$ python3 -q
>>> import numpy as np
>>> from numpy import linalg as LA
>>> np.set_printoptions(precision=1, suppress=True, linewidth=160)
>>> rnd = lambda a: np.round(a, 1) + 0
>>> X = np.load("m.npy")
>>> X
array([[ 59, -25,  -8,  31,  19,  -4,  29,  11, -10,  -2, -34,   1],
       [-25,  24,  12, -28, -12, -12, -14, -12,  -1,   9,  16,  14],
       [ -8,  12,  67, -40, -11, -28, -17,  -2, -23,  -8,  14,  33],
       [ 31, -28, -40,  67,  -1,  16,  35,  15,  13,  -4,  -6, -34],
       [ 19, -12, -11,  -1,  37, -16, -13,   1,   5,  15, -44,   7],
       [ -4, -12, -28,  16, -16,  64,  24,   8,   0, -32,  24, -32],
       [ 29, -14, -17,  35, -13,  24,  37,   9,  -5, -15,   8, -17],
       [ 11, -12,  -2,  15,   1,   8,   9,   7,  -1,  -8,  -2,  -8],
       [-10,  -1, -23,  13,   5,   0,  -5,  -1,  15,  10,  -4, -12],
       [ -2,   9,  -8,  -4,  15, -32, -15,  -8,  10,  27, -20,  11],
       [-34,  16,  14,  -6, -44,  24,   8,  -2,  -4, -20,  56, -10],
       [  1,  14,  33, -34,   7, -32, -17,  -8, -12,  11, -10,  31]])
>>> np.abs(np.diag(LA.qr(X)[1])) > 1e-9
array([ True,  True,  True,  True,  True, False, False, False, False, False, False, False])
>>> rnd(X @ LA.pinv(X) @ X)
array([[ 59., -25.,  -8.,  31.,  19.,  -4.,  29.,  11., -10.,  -2., -34.,   1.],
       [-25.,  24.,  12., -28., -12., -12., -14., -12.,  -1.,   9.,  16.,  14.],
       [ -8.,  12.,  67., -40., -11., -28., -17.,  -2., -23.,  -8.,  14.,  33.],
       [ 31., -28., -40.,  67.,  -1.,  16.,  35.,  15.,  13.,  -4.,  -6., -34.],
       [ 19., -12., -11.,  -1.,  37., -16., -13.,   1.,   5.,  15., -44.,   7.],
       [ -4., -12., -28.,  16., -16.,  64.,  24.,   8.,   0., -32.,  24., -32.],
       [ 29., -14., -17.,  35., -13.,  24.,  37.,   9.,  -5., -15.,   8., -17.],
       [ 11., -12.,  -2.,  15.,   1.,   8.,   9.,   7.,  -1.,  -8.,  -2.,  -8.],
       [-10.,  -1., -23.,  13.,   5.,   0.,  -5.,  -1.,  15.,  10.,  -4., -12.],
       [ -2.,   9.,  -8.,  -4.,  15., -32., -15.,  -8.,  10.,  27., -20.,  11.],
       [-34.,  16.,  14.,  -6., -44.,  24.,   8.,  -2.,  -4., -20.,  56., -10.],
       [  1.,  14.,  33., -34.,   7., -32., -17.,  -8., -12.,  11., -10.,  31.]])
>>> LA.lstsq(X[:-1].T, X[-1])[2]
np.int32(5)
>>> np.allclose(X[:-1].T @ LA.lstsq(X[:-1].T, X[-1])[0], X[-1])
True
